$ ipython --no-banner

In [1]: import numpy as np

In [2]: np.set_printoptions(precision=1, suppress=True, linewidth=160, floatmode="fixed")

In [3]: rd = lambda a: np.round(a, 1) + 0

In [4]: u = np.array([4, 3, 3, 0, 1, 1, 1, 3, 4, 0])

In [5]: rng = np.random.default_rng(8163)

In [6]: data = np.outer(rng.normal(size=16), u) + 0.1 * rng.normal(size=(16, 10))

In [7]: rd(data)
Out[7]: 
array([[ 0.6,  0.4,  0.5,  0.1,  0.1,  0.2,  0.1,  0.2,  0.8,  0.0],
       [-3.6, -2.7, -2.8, -0.2, -1.1, -0.9, -0.8, -2.9, -3.7,  0.1],
       [ 1.2,  0.7,  0.9,  0.0,  0.3,  0.2,  0.4,  0.7,  1.1,  0.1],
       [-1.7, -1.3, -1.3, -0.2, -0.4, -0.6, -0.3, -1.4, -1.8,  0.0],
       [ 5.7,  4.2,  4.3,  0.1,  1.3,  1.4,  1.4,  4.1,  5.8,  0.0],
       [ 6.7,  5.0,  4.9, -0.1,  1.6,  1.8,  1.8,  5.0,  6.6,  0.1],
       [ 3.2,  2.5,  2.5,  0.1,  0.8,  1.0,  0.8,  2.4,  3.4,  0.0],
       [-4.6, -3.3, -3.4,  0.2, -1.1, -1.0, -1.3, -3.4, -4.5, -0.1],
       [-2.1, -1.7, -1.6,  0.0, -0.6, -0.5, -0.6, -1.4, -2.0,  0.2],
       [-1.8, -1.4, -1.1,  0.0, -0.5, -0.4, -0.6, -1.2, -1.4,  0.0],
       [ 3.1,  2.4,  2.5,  0.0,  0.9,  0.9,  0.8,  2.5,  3.5,  0.0],
       [ 5.0,  3.6,  3.7, -0.1,  1.3,  1.2,  1.2,  3.6,  4.9,  0.0],
       [ 1.0,  0.7,  0.7,  0.1,  0.1,  0.2,  0.3,  0.8,  0.9, -0.1],
       [ 3.0,  2.4,  2.3,  0.0,  0.8,  0.8,  0.7,  2.4,  2.8,  0.0],
       [ 3.3,  2.3,  2.0, -0.2,  0.9,  0.6,  0.6,  2.4,  3.0, -0.1],
       [-4.9, -3.6, -3.6,  0.0, -1.2, -1.2, -1.1, -3.5, -4.8, -0.1]])

In [8]: left, s, VT = np.linalg.svd(data)

In [9]: rd(s)
Out[9]: array([28.6,  0.7,  0.5,  0.4,  0.4,  0.3,  0.3,  0.3,  0.2,  0.2])

In [10]: out = left[:, :1] @ np.diag(s[:1]) @ VT[:1]

In [11]: np.linalg.matrix_rank(out)
Out[11]: np.int64(1)

In [12]: rd(np.linalg.norm(data - out) / np.linalg.norm(data))
Out[12]: np.float64(0.0)

In [13]: rd(np.abs(data - out).max())
Out[13]: np.float64(0.3)

In [14]: Q, r_ = np.linalg.qr(data)

In [15]: print(rd(np.abs(np.diag(r_))))
[14.6  0.4  0.5  0.4  0.3  0.3  0.3  0.4  0.4  0.3]

In [16]: Q.shape, r_.shape
Out[16]: ((16, 10), (10, 10))

In [17]: rd(r_)
Out[17]: 
array([[-14.6, -10.9, -10.8,   0.1,  -3.7,  -3.6,  -3.6, -10.8, -14.5,   0.0],
       [  0.0,   0.4,   0.0,   0.1,   0.1,   0.2,   0.0,   0.2,   0.0,  -0.1],
       [  0.0,   0.0,  -0.5,  -0.2,   0.0,  -0.1,  -0.1,  -0.1,  -0.5,  -0.1],
       [  0.0,   0.0,   0.0,   0.4,   0.0,   0.2,  -0.1,   0.0,   0.1,  -0.1],
       [  0.0,   0.0,   0.0,   0.0,   0.3,   0.0,  -0.1,   0.1,   0.0,  -0.1],
       [  0.0,   0.0,   0.0,   0.0,   0.0,  -0.3,   0.0,  -0.1,  -0.2,  -0.1],
       [  0.0,   0.0,   0.0,   0.0,   0.0,   0.0,  -0.3,   0.1,   0.2,  -0.1],
       [  0.0,   0.0,   0.0,   0.0,   0.0,   0.0,   0.0,   0.4,   0.0,   0.0],
       [  0.0,   0.0,   0.0,   0.0,   0.0,   0.0,   0.0,   0.0,  -0.4,   0.1],
       [  0.0,   0.0,   0.0,   0.0,   0.0,   0.0,   0.0,   0.0,   0.0,   0.3]])

In [18]: rd(r_ @ r_)
Out[18]: 
array([[212.4, 154.3, 161.9,   0.3,  50.9,  53.4,  54.8, 152.2, 223.0,   2.9],
       [  0.0,   0.1,   0.0,   0.1,   0.1,   0.0,   0.0,   0.1,   0.0,  -0.1],
       [  0.0,   0.0,   0.2,   0.0,   0.0,   0.1,   0.1,   0.0,   0.4,   0.0],
       [  0.0,   0.0,   0.0,   0.2,   0.0,   0.0,   0.0,  -0.1,   0.0,   0.0],
       [  0.0,   0.0,   0.0,   0.0,   0.1,   0.0,   0.0,   0.0,   0.0,   0.0],
       [  0.0,   0.0,   0.0,   0.0,   0.0,   0.1,   0.0,   0.0,   0.1,   0.0],
       [  0.0,   0.0,   0.0,   0.0,   0.0,   0.0,   0.1,   0.0,  -0.1,   0.0],
       [  0.0,   0.0,   0.0,   0.0,   0.0,   0.0,   0.0,   0.2,   0.0,   0.0],
       [  0.0,   0.0,   0.0,   0.0,   0.0,   0.0,   0.0,   0.0,   0.2,   0.0],
       [  0.0,   0.0,   0.0,   0.0,   0.0,   0.0,   0.0,   0.0,   0.0,   0.1]])

In [19]: mat = np.eye(13, dtype=int)[rng.permutation(13)] * np.array([1, 3, 3, -1, 0, 2, 0, 3, 2, -2, 2, 0, 2])

In [20]: mat
Out[20]: 
array([[ 0,  0,  0,  0,  0,  0,  0,  0,  0,  0,  2,  0,  0],
       [ 0,  0,  0,  0,  0,  0,  0,  3,  0,  0,  0,  0,  0],
       [ 0,  0,  0,  0,  0,  0,  0,  0,  0,  0,  0,  0,  0],
       [ 0,  0,  0,  0,  0,  2,  0,  0,  0,  0,  0,  0,  0],
       [ 0,  0,  0,  0,  0,  0,  0,  0,  2,  0,  0,  0,  0],
       [ 0,  0,  0, -1,  0,  0,  0,  0,  0,  0,  0,  0,  0],
       [ 0,  0,  3,  0,  0,  0,  0,  0,  0,  0,  0,  0,  0],
       [ 0,  3,  0,  0,  0,  0,  0,  0,  0,  0,  0,  0,  0],
       [ 0,  0,  0,  0,  0,  0,  0,  0,  0,  0,  0,  0,  2],
       [ 0,  0,  0,  0,  0,  0,  0,  0,  0,  0,  0,  0,  0],
       [ 0,  0,  0,  0,  0,  0,  0,  0,  0, -2,  0,  0,  0],
       [ 0,  0,  0,  0,  0,  0,  0,  0,  0,  0,  0,  0,  0],
       [ 1,  0,  0,  0,  0,  0,  0,  0,  0,  0,  0,  0,  0]])

In [21]: left, s, VT = np.linalg.svd(mat)

In [22]: print(s)
[ 3.0  3.0  3.0  2.0  2.0  2.0  2.0  2.0  1.0  1.0  0.0 -0.0  0.0]

In [23]: out = left[:, :10] @ np.diag(s[:10]) @ VT[:10]

In [24]: rd(np.linalg.norm(mat - out) / np.linalg.norm(mat))
Out[24]: np.float64(0.0)

In [25]: np.abs(mat - out).max()
Out[25]: np.float64(0.0)

In [26]: rd(np.linalg.norm(mat - out, 2)), s[10]
Out[26]: (np.float64(0.0), np.float64(0.0))

In [27]: print(np.linalg.matrix_rank(mat, rtol=0.05))
10
